$ python -q
>>> import numpy as np
>>> np.set_printoptions(precision=2, suppress=True, linewidth=140, floatmode="fixed")
>>> W0 = np.load("layer9.npy")
>>> W0
array([[0, 5, 1, 1, 5, 5, 1],
       [0, 0, 4, 2, 0, 0, 2],
       [0, 0, 0, 3, 4, 3, 1],
       [0, 0, 0, 0, 2, 1, 5],
       [0, 0, 0, 0, 0, 1, 4],
       [0, 0, 0, 0, 0, 0, 1],
       [0, 0, 0, 0, 0, 0, 0]])
>>> rank = np.linalg.matrix_rank(W0)
>>> rank
np.int64(6)
>>> null = np.linalg.svd(W0)[2][rank:].T
>>> [int(np.linalg.matrix_rank(np.delete(W0, i, axis=0))) for i in range(7)]
[5, 5, 5, 5, 5, 5, 6]
>>> [int(np.linalg.matrix_rank(W0[:, :j + 1])) for j in range(7)]
[0, 1, 2, 3, 4, 5, 6]
>>> np.allclose(W0 @ null, 0)
True
>>> M = np.tril(np.array([[-3, 3, 3, -1, -1, 1, 3],
...     [-3, 1, -2, 0, 2, 2, -2],
...     [-2, -2, 1, 2, 1, -2, -3],
...     [0, -1, 1, 3, 0, 1, 0],
...     [-1, -1, -3, 3, -1, -1, 0],
...     [0, -3, 0, -1, -2, 3, 2],
...     [1, -2, 2, 0, -3, -1, -3]]), -1) + np.eye(7, dtype=int)
>>> M
array([[ 1,  0,  0,  0,  0,  0,  0],
       [-3,  1,  0,  0,  0,  0,  0],
       [-2, -2,  1,  0,  0,  0,  0],
       [ 0, -1,  1,  1,  0,  0,  0],
       [-1, -1, -3,  3,  1,  0,  0],
       [ 0, -3,  0, -1, -2,  1,  0],
       [ 1, -2,  2,  0, -3, -1,  1]])
>>> Uu, sig, Vt = np.linalg.svd(M)
>>> np.argmax(sig[:-1] / (sig[1:] + 1e-6)) + 1
np.int64(6)
>>> sig.round(2) + 0
array([6.01, 4.50, 3.67, 2.40, 1.74, 0.58, 0.00])
>>> M2 = Uu[:, :6] @ np.diag(sig[:6]) @ Vt[:6]
>>> round(np.linalg.norm(M - M2) / np.linalg.norm(M), 2)
np.float64(0.0)
>>> round(float(np.linalg.norm(M - M2, 2)), 2), round(sig[6], 2)
(0.0, np.float64(0.0))
>>> np.argsort(-np.linalg.norm(M, axis=0).round(6), kind="stable")[:3]
array([1, 0, 2])
>>> np.linalg.cond(M) > 100
np.True_
>>> K = np.load("run11.npy")
>>> K
array([[ 2,  8,  2,  8,  2,  8],
       [ 7, -6,  7, -6,  7, -6],
       [ 0, -9,  0, -9,  0, -9],
       [ 2,  8,  2,  8,  2,  8],
       [ 7, -6,  7, -6,  7, -6],
       [ 0, -9,  0, -9,  0, -9]])
>>> Uu, sig, Vt = np.linalg.svd(K)
>>> evecs = Vt[:(sig > 1e-8).sum()]
>>> rng = np.random.default_rng(893)
>>> vec = K[2] + -3 * K[3] + rng.integers(2) * np.eye(6)[2]
>>> vec
array([ -6.00, -33.00,  -5.00, -33.00,  -6.00, -33.00])
>>> np.linalg.matrix_rank(np.vstack([K, vec]))
np.int64(3)
>>> np.round(evecs.T @ evecs, 2) + 0
array([[0.33, 0.00, 0.33, 0.00, 0.33, 0.00],
       [0.00, 0.33, 0.00, 0.33, 0.00, 0.33],
       [0.33, 0.00, 0.33, 0.00, 0.33, 0.00],
       [0.00, 0.33, 0.00, 0.33, 0.00, 0.33],
       [0.33, 0.00, 0.33, 0.00, 0.33, 0.00],
       [0.00, 0.33, 0.00, 0.33, 0.00, 0.33]])
>>> np.diag(evecs.T @ evecs)
array([0.33, 0.33, 0.33, 0.33, 0.33, 0.33])
>>> round(float(np.linalg.norm(vec - evecs.T @ evecs @ vec)), 2)
0.82
>>> rank = np.linalg.matrix_rank(K)
>>> rank
np.int64(2)
>>> null = np.linalg.svd(K)[2][rank:].T
>>> [int(np.linalg.matrix_rank(K[:i])) for i in range(1, len(K) + 1)]
[1, 2, 2, 2, 2, 2]
>>> [int(np.linalg.matrix_rank(K[:, :j + 1])) for j in range(6)]
[1, 2, 2, 2, 2, 2]
>>> np.round(K @ null, 2) + 0
array([[0.00, 0.00, 0.00, 0.00],
       [0.00, 0.00, 0.00, 0.00],
       [0.00, 0.00, 0.00, 0.00],
       [0.00, 0.00, 0.00, 0.00],
       [0.00, 0.00, 0.00, 0.00],
       [0.00, 0.00, 0.00, 0.00]])
>>> np.linalg.matrix_rank(K.T @ K), np.linalg.matrix_rank(K @ K.T)
(np.int64(2), np.int64(2))
>>> np.round(null @ null.T, 2) + 0
array([[ 0.67,  0.00, -0.33,  0.00, -0.33,  0.00],
       [ 0.00,  0.67,  0.00, -0.33,  0.00, -0.33],
       [-0.33,  0.00,  0.67,  0.00, -0.33,  0.00],
       [ 0.00, -0.33,  0.00,  0.67,  0.00, -0.33],
       [-0.33,  0.00, -0.33,  0.00,  0.67,  0.00],
       [ 0.00, -0.33,  0.00, -0.33,  0.00,  0.67]])
